>>> import numpy as np
>>> import numpy.linalg as la
>>> np.set_printoptions(precision=1, suppress=True, linewidth=120)
>>> E = np.load("mat.npy")
>>> E
array([[ 0.1, -1.4,  2.4,  1.2,  1. , -0.7,  1.8],
       [ 0.2,  0.8,  0.2, -1.7,  0.9,  0.2,  0.4],
       [ 0.3, -1.4,  2.1,  1.1,  0.8, -1.1,  1.6],
       [ 1.1, -0.3,  2.1,  0.9, -1.1, -0.6,  0.9]])
>>> rng = np.random.default_rng(215227)
>>> A2 = E + rng.integers(-2, 3, (4, 3)) @ rng.integers(-2, 3, (3, 7))
>>> A2
array([[-4.9,  7.6,  7.4,  1.2,  6. , -7.7,  3.8],
       [-1.8,  3.8, -0.8, -4.7, -0.1, -0.8, -3.6],
       [-2.7, -2.4,  1.1, -6.9, -0.2,  1.9, -8.4],
       [ 0.1,  0.7,  6.1,  2.9,  2.9, -2.6,  4.9]])
>>> np.abs(A2 - E).sum(axis=1)
array([33., 15., 27., 18.])
>>> w1 = np.array([[0, 3, 2, 3],
...     [4, 6, 9, 9],
...     [5, 9, 3, 1],
...     [0, 4, 6, 8],
...     [3, 8, 1, 5],
...     [4, 4, 2, 7],
...     [8, 2, 0, 9]])
>>> b = np.array([0, -1, 4, 1])
>>> hid = np.maximum(E @ w1 + b, 0)
>>> hid
array([[21. , 26.1,  5.6, 17. ],
       [10.9,  8.2,  3.3,  4.9],
       [15.7, 20. ,  3.5, 10.9],
       [10.8, 13.6, 12.9,  9.3]])
>>> la.matrix_rank(hid)
np.int64(4)
>>> (hid > 0).astype(int)
array([[1, 1, 1, 1],
       [1, 1, 1, 1],
       [1, 1, 1, 1],
       [1, 1, 1, 1]])
>>> Z = np.array([[-5, -5, -2], [-1, 1, 5], [-5, 1, -5], [2, -5, -3]])
>>> (hid @ Z).round(6).argmax(axis=1)
array([2, 2, 2, 2])
>>> w1 @ Z
array([[ -7, -10,  -4],
       [-53, -50, -50],
       [-47, -18,  17],
       [-18, -30, -34],
       [-18, -31,  14],
       [-20, -49, -19],
       [-24, -83, -33]])
>>> r0 = np.array([2, 0, 1]) + 0.5
>>> J = np.eye(3) - 2 * np.outer(r0, r0) / (r0 @ r0)
>>> J
array([[-0.4, -0.3, -0.9],
       [-0.3,  0.9, -0.2],
       [-0.9, -0.2,  0.5]])
>>> # symmetric
>>> w1 = np.array([[-1, 0, -2, -1, 0, 1], [1, -2, -1, -1, 2, 0], [0, -1, 2, -1, 0, 1]])
>>> b = np.array([0, 1, -2, 3, 2, -3])
>>> hid = np.maximum(J @ w1 + b, 0)
>>> la.matrix_rank(hid)
np.int64(3)
>>> (hid > 0).mean(axis=0)
array([1. , 0.7, 0.3, 1. , 1. , 0. ])
>>> hid
array([[0.1, 2.4, 0. , 4.6, 1.4, 0. ],
       [1.2, 0. , 0. , 2.5, 3.9, 0. ],
       [0.7, 0.9, 0.9, 3.5, 1.7, 0. ]])
>>> Z = np.array([[0, 0, 2], [1, 2, 0], [3, 3, 0], [1, 0, 2], [1, 2, 1], [1, 2, 2]])
>>> hid @ Z
array([[ 8.4,  7.7, 10.9],
       [ 6.4,  7.8, 11.4],
       [ 8.6,  7.6, 10.1]])
>>> data = np.load("block15.npy")
>>> data
array([[-1, -2,  1],
       [-1, -2,  1],
       [ 0,  0,  0],
       [-3, -6,  3]])
>>> # rank 1
>>> left, sigma, Vh = la.svd(data)
>>> V = Vh[:(sigma > 1e-8).sum()]
>>> x0 = data[3] + 5 * data[0] + rng.integers(2) * np.eye(3)[2]
>>> x0
array([ -8., -16.,   8.])
>>> np.allclose(V.T @ V @ x0, x0)
True
>>> la.matrix_rank(np.vstack([data, x0]))
np.int64(1)
>>> V.T @ V
array([[ 0.2,  0.3, -0.2],
       [ 0.3,  0.7, -0.3],
       [-0.2, -0.3,  0.2]])
>>> M = np.loadtxt("test7.csv", delimiter=",")
>>> M.round(1) + 0
array([[ 0.1,  0. ,  0.1, -0.1, -0.1,  0.2],
       [ 0. ,  0. ,  0. ,  0. ,  0. ,  0.1],
       [ 0.1,  0. ,  0.1, -0.1, -0.1,  0.2],
       [-0.1,  0. , -0.1,  0.1,  0.1, -0.2],
       [-0.1,  0. , -0.1,  0.1,  0.1, -0.2],
       [ 0.2,  0.1,  0.2, -0.2, -0.2,  0.4]])
>>> # looks like rank 1
>>> vals, V = la.eigh(J)
>>> x0 = np.array([0, 1, 2])
>>> x0 @ J @ x0
np.float64(2.2)
>>> F = np.loadtxt("run12.csv", delimiter=",")
>>> F
array([[-1. ,  0.6,  0.6, -0.6,  1.2, -0.3],
       [-0.7,  1.7,  0.1,  0.5, -0.9, -1.6],
       [ 0.4,  0.5,  0.6,  0. , -0.2, -0.8],
       [ 0.3, -0.8,  0. ,  2.5, -0.7,  0.1],
       [-1.1, -1.4,  0.3,  0.6,  2.2, -0.2]])
>>> left, sigma = la.svd(F)
Traceback (most recent call last):
  File "<python-input-48>", line 1, in <module>
    left, sigma = la.svd(F)
    ^^^^^^^^^^^
ValueError: too many values to unpack (expected 2)
>>> left, sigma, Vh = la.svd(F, full_matrices=False)
>>> np.round(np.abs(Vh[0]), 1) + 0
array([0.2, 0.6, 0.1, 0. , 0.7, 0.2])
>>> left.shape, sigma.shape, Vh.shape
((5, 5), (5,), (5, 6))
>>> np.round(left.T @ F @ Vh.T, 1) + 0
array([[3.4, 0. , 0. , 0. , 0. ],
       [0. , 3.1, 0. , 0. , 0. ],
       [0. , 0. , 2.5, 0. , 0. ],
       [0. , 0. , 0. , 0.9, 0. ],
       [0. , 0. , 0. , 0. , 0.5]])
>>> np.abs(left[:, 0]).round(6).argmax()
np.int64(4)
>>> (sigma > 1e-8).sum()
np.int64(5)
>>> np.cumsum(sigma ** 2) / np.sum(sigma ** 2)
array([0.4, 0.7, 1. , 1. , 1. ])
>>> round(np.sqrt((sigma ** 2).sum()), 1), round(la.norm(F), 1)
(np.float64(5.3), np.float64(5.3))
>>> w1 = np.array([[1, -2, -1, 0, -1],
...     [2, 1, 0, -1, 2],
...     [0, 1, 2, -2, 1],
...     [1, -2, -1, 1, 0],
...     [-1, -2, 1, 2, -2],
...     [-2, 2, 0, -1, 0]])
>>> b = np.array([3, 0, 0, 2, 3])
>>> hid = np.maximum(F @ w1 + b, 0)
>>> (hid > 0).astype(int)
array([[1, 1, 1, 1, 1],
       [1, 1, 0, 1, 1],
       [1, 0, 1, 1, 1],
       [1, 0, 0, 1, 1],
       [0, 0, 1, 1, 0]])
>>> (hid > 0).mean(axis=0)
array([0.8, 0.4, 0.6, 1. , 0.8])
>>> Z = np.array([[-4, 0], [3, 1], [5, 3], [-5, -2], [-4, 3]])
>>> w1 @ Z
array([[-11,  -8],
       [ -8,   9],
       [ 19,  14],
       [-20,  -7],
       [  1,  -9],
       [ 19,   4]])
>>> hid @ Z
array([[ -8.9,  19. ],
       [-76.8,  27. ],
       [-43.7,  14.2],
       [-47.8,  -0.1],
       [-23.5,  -6.1]])
>>> t3 = np.stack([F, -2 * F, F[::-1]])
>>> la.norm(t3, axis=(1, 2))
array([ 5.3, 10.6,  5.3])
>>> la.matrix_rank(t3.reshape(3, -1))
np.int64(2)
>>> K = np.array([[15.6, 1.2, 12.4],
...     [-0.5, 6.3, -19.0],
...     [12.5, 1.9, -15.5],
...     [17.0, -4.6, 9.5],
...     [-7.4, -13.0, 13.3],
...     [11.9, 3.4, 15.7],
...     [-19.9, -1.2, -0.9],
...     [-3.9, -18.9, -5.4],
...     [-3.4, -10.6, -16.6],
...     [-1.7, -9.3, 17.6],
...     [-8.6, 1.8, -17.9],
...     [-16.2, 5.1, -10.6],
...     [14.2, -11.1, -8.7],
...     [-3.0, -4.1, 19.3],
...     [4.0, 10.6, 16.5],
...     [-0.7, -18.5, 7.5]])
>>> round(la.norm(K, "nuc"), 1)
np.float64(136.0)
>>> la.norm(K, axis=0)
array([43.3, 37.8, 55.6])
>>> r0 = np.array([-4, 2, -5])
>>> m1 = np.outer(rng.normal(size=13), r0) + 0.1 * rng.normal(size=(13, 3))
>>> m1
array([[ 3.6, -1.8,  4.4],
       [ 5. , -2.3,  5.9],
       [10.5, -5.4, 13. ],
       [-0.2,  0.1, -0.3],
       [-4.8,  2.3, -5.9],
       [ 5.5, -2.5,  6.6],
       [ 7.8, -3.8,  9.6],
       [-4.5,  2.1, -5.6],
       [-2.1,  1.2, -2.7],
       [-6.9,  3.4, -9. ],
       [-2.2,  1.1, -3.1],
       [ 2.6, -1.4,  3.4],
       [ 0.5, -0.2,  0.4]])
>>> m1.shape
(13, 3)
>>> np.diff(m1, axis=0)
array([[  1.4,  -0.5,   1.5],
       [  5.6,  -3.1,   7.1],
       [-10.7,   5.5, -13.4],
       [ -4.5,   2.2,  -5.5],
       [ 10.2,  -4.8,  12.5],
       [  2.4,  -1.3,   2.9],
       [-12.3,   5.9, -15.2],
       [  2.4,  -0.9,   2.8],
       [ -4.8,   2.3,  -6.3],
       [  4.6,  -2.3,   5.9],
       [  4.8,  -2.6,   6.4],
       [ -2.1,   1.2,  -3. ]])
>>> m1.sum(axis=0)
array([14.7, -7.3, 16.9])
>>> round(np.abs(m1).max(), 1)
np.float64(13.0)
>>> m1.sum(axis=1)
array([  6.2,   8.6,  18.1,  -0.5,  -8.3,   9.6,  13.6,  -8. ,  -3.7, -12.5,  -4.2,   4.5,   0.7])
>>> m1 - m1[0]
array([[  0. ,   0. ,   0. ],
       [  1.4,  -0.5,   1.5],
       [  7. ,  -3.6,   8.6],
       [ -3.8,   1.9,  -4.8],
       [ -8.3,   4.1, -10.3],
       [  1.9,  -0.7,   2.2],
       [  4.3,  -2. ,   5.1],
       [ -8. ,   3.9, -10. ],
       [ -5.7,   3. ,  -7.2],
       [-10.4,   5.2, -13.4],
       [ -5.8,   2.9,  -7.5],
       [ -1. ,   0.4,  -1.1],
       [ -3. ,   1.6,  -4. ]])
>>> la.matrix_rank(m1)
np.int64(3)
>>> la.svd(m1, compute_uv=False)
array([31.1,  0.4,  0.4])
>>> np.count_nonzero(m1)
np.int64(39)
>>> left, sigma = la.svd(E)
Traceback (most recent call last):
  File "<python-input-83>", line 1, in <module>
    left, sigma = la.svd(E)
    ^^^^^^^^^^^
ValueError: too many values to unpack (expected 2)
>>> left, sigma, Vh = la.svd(E, full_matrices=False)
>>> round(float(np.sqrt((sigma ** 2).sum())), 1), round(float(la.norm(E)), 1)
(6.3, 6.3)
>>> np.round(left.T @ E @ Vh.T, 1) + 0
array([[5.6, 0. , 0. , 0. ],
       [0. , 2.3, 0. , 0. ],
       [0. , 0. , 1.8, 0. ],
       [0. , 0. , 0. , 0.4]])
>>> np.round(left.T @ left, 1) + 0
array([[1., 0., 0., 0.],
       [0., 1., 0., 0.],
       [0., 0., 1., 0.],
       [0., 0., 0., 1.]])
>>> sigma
array([5.6, 2.3, 1.8, 0.4])
>>> left.shape, sigma.shape, Vh.shape
((4, 4), (4,), (4, 7))
>>> np.cumsum(sigma ** 2) / np.sum(sigma ** 2)
array([0.8, 0.9, 1. , 1. ])
>>> sigma / sigma[0]
array([1. , 0.4, 0.3, 0.1])
>>> C2 = np.cov(m1, rowvar=False)
>>> np.corrcoef(m1.T)
array([[ 1., -1.,  1.],
       [-1.,  1., -1.],
       [ 1., -1.,  1.]])
>>> round(float(np.corrcoef(m1[:, 0], m1[:, 1])[0, 1]), 1)
-1.0
>>> np.median(m1, axis=0)
array([ 0.5, -0.2,  0.4])
>>> C2.shape
(3, 3)
>>> np.round(np.polyfit(m1[:, 0], m1[:, 1], 1), 1) + 0
array([-0.5,  0. ])
>>> A = np.array([[13, 15, 0, 7], [15, 18, 0, 9], [0, 0, 0, 0], [7, 9, 0, 5]])
>>> A
array([[13, 15,  0,  7],
       [15, 18,  0,  9],
       [ 0,  0,  0,  0],
       [ 7,  9,  0,  5]])
>>> vals, V = la.eigh(A)
>>> x0 = np.array([9, -3, 5, 9])
>>> x0 @ A @ x0
np.int64(1458)
>>> V * np.abs(vals) @ V.T
array([[13., 15.,  0.,  7.],
       [15., 18.,  0.,  9.],
       [ 0.,  0.,  0.,  0.],
       [ 7.,  9.,  0.,  5.]])
>>> np.abs(A).sum(axis=1).max(), round(float(np.abs(vals).max()), 1)
(np.int64(42), 35.0)
>>> [round(float(x), 1) for x in la.svd(A, compute_uv=False)[:3]]
[35.0, 1.0, 0.0]
>>> la.matrix_rank(A, rtol=0.1)
np.int64(1)
>>> la.cond(A) > 100
np.True_
>>> np.round(la.norm(A, 2) / la.norm(A), 1)
np.float64(1.0)
